% ipython --no-banner

In [1]: import numpy as np

In [2]: from numpy import linalg as LA

In [3]: np.set_printoptions(precision=3, suppress=True, linewidth=140)

In [4]: data = np.load("out12.npy")

In [5]: print(data)
[[-4.506 -5.136  7.302]
 [-0.777 -6.016 -7.95 ]
 [ 4.777  6.415 -6.002]
 [ 4.189  4.022 -8.141]
 [-1.834 -7.371 -6.505]
 [-4.789 -6.488  5.914]
 [ 1.033 -3.146 -9.436]
 [-2.656 -8.226 -5.027]
 [ 1.784 -1.75  -9.683]
 [-1.923 -7.473 -6.361]
 [ 3.638  2.421 -8.994]
 [-3.775 -8.977 -2.272]
 [ 4.828  6.766 -5.56 ]
 [ 3.717  2.633 -8.902]
 [-2.067 -7.633 -6.121]
 [-4.874 -7.966  3.575]
 [-3.048 -8.557 -4.182]
 [-0.395  4.235  9.05 ]
 [-4.88  -7.899  3.714]
 [ 1.38  -2.518 -9.579]]

In [6]: rk = LA.matrix_rank(data)

In [7]: print(rk)
2

In [8]: N = LA.svd(data)[2][rk:].T

In [9]: print(N @ N.T)
[[ 0.761 -0.373  0.208]
 [-0.373  0.182 -0.102]
 [ 0.208 -0.102  0.057]]

In [10]: print(np.allclose(data @ N, 0))
True

In [11]: print(np.round(data @ N, 3) + 0)
[[0.]
 [0.]
 [0.]
 [0.]
 [0.]
 [0.]
 [0.]
 [0.]
 [0.]
 [0.]
 [0.]
 [0.]
 [0.]
 [0.]
 [0.]
 [0.]
 [0.]
 [0.]
 [0.]
 [0.]]

In [12]: print([int(LA.matrix_rank(data[:i])) for i in range(1, len(data) + 1)])
[1, 2, 2, 2, 2, 2, 2, 2, 2, 2, 2, 2, 2, 2, 2, 2, 2, 2, 2, 2]

In [13]: F = np.loadtxt("arr.csv", delimiter=",")

In [14]: print(F)
[[-2.  3.  0.  0.  0.  0.]
 [ 0.  2.  0.  0.  0.  0.]
 [-3. -3.  0.  0.  0.  0.]
 [ 0.  0. -2.  3.  0.  0.]
 [ 0.  0.  0.  2.  0.  0.]
 [ 0.  0. -3. -3.  0.  0.]
 [ 0.  0.  0.  0. -2.  3.]
 [ 0.  0.  0.  0.  0.  2.]
 [ 0.  0.  0.  0. -3. -3.]]

In [15]: print(np.round(LA.norm(F, 1), 3), np.round(LA.norm(F, np.inf), 3))
8.0 6.0
